>>> import numpy as np
>>> np.set_printoptions(precision=2, suppress=True, linewidth=160, legacy="1.25")
>>> X = np.diag(np.array([-3, 1, 3, 3, -1, -2, -1]))
>>> X
array([[-3,  0,  0,  0,  0,  0,  0],
       [ 0,  1,  0,  0,  0,  0,  0],
       [ 0,  0,  3,  0,  0,  0,  0],
       [ 0,  0,  0,  3,  0,  0,  0],
       [ 0,  0,  0,  0, -1,  0,  0],
       [ 0,  0,  0,  0,  0, -2,  0],
       [ 0,  0,  0,  0,  0,  0, -1]])
>>> [round(float(np.linalg.det(X[:i, :i])), 2) + 0 for i in range(1, 8)]
[-3.0, -3.0, -9.0, -27.0, 27.0, -54.0, 54.0]
>>> try:
...     np.linalg.cholesky(X)
... except np.linalg.LinAlgError as e:
...     print("failed:", e)
... 
failed: Matrix is not positive definite
>>> rng = np.random.default_rng(104)
>>> labels = rng.permutation(7)
>>> M2 = X[:, labels] * rng.choice([-1, 1], 7)
>>> M2
array([[ 0, -3,  0,  0,  0,  0,  0],
       [ 0,  0,  0,  0,  1,  0,  0],
       [ 0,  0,  0, -3,  0,  0,  0],
       [ 0,  0, -3,  0,  0,  0,  0],
       [ 0,  0,  0,  0,  0,  1,  0],
       [ 0,  0,  0,  0,  0,  0, -2],
       [ 1,  0,  0,  0,  0,  0,  0]])
>>> Uu, _, vt = np.linalg.svd(X.T @ M2)
>>> labels
array([6, 0, 3, 2, 1, 4, 5])
>>> Uu @ vt
array([[ 0.,  1.,  0.,  0.,  0.,  0.,  0.],
       [ 0.,  0.,  0.,  0.,  1.,  0.,  0.],
       [ 0.,  0.,  0., -1.,  0.,  0.,  0.],
       [ 0.,  0., -1.,  0.,  0.,  0.,  0.],
       [ 0.,  0.,  0.,  0.,  0., -1.,  0.],
       [ 0.,  0.,  0.,  0.,  0.,  0.,  1.],
       [-1.,  0.,  0.,  0.,  0.,  0.,  0.]])
>>> X[7]
Traceback (most recent call last):
  File "<python-input-13>", line 1, in <module>
    X[7]
    ~^^^
IndexError: index 7 is out of bounds for axis 0 with size 7
>>> X.sum(axis=0)
array([-3,  1,  3,  3, -1, -2, -1])
>>> np.count_nonzero(X)
7
>>> np.unravel_index(np.abs(X).argmax(), X.shape)
(0, 0)
>>> np.linalg.svd(X, compute_uv=False)
array([3., 3., 3., 2., 1., 1., 1.])
>>> np.abs(X).max()
3
>>> X - X[0]
array([[ 0,  0,  0,  0,  0,  0,  0],
       [ 3,  1,  0,  0,  0,  0,  0],
       [ 3,  0,  3,  0,  0,  0,  0],
       [ 3,  0,  0,  3,  0,  0,  0],
       [ 3,  0,  0,  0, -1,  0,  0],
       [ 3,  0,  0,  0,  0, -2,  0],
       [ 3,  0,  0,  0,  0,  0, -1]])
>>> X.shape
(7, 7)
>>> X.mean(axis=0)
array([-0.43,  0.14,  0.43,  0.43, -0.14, -0.29, -0.14])
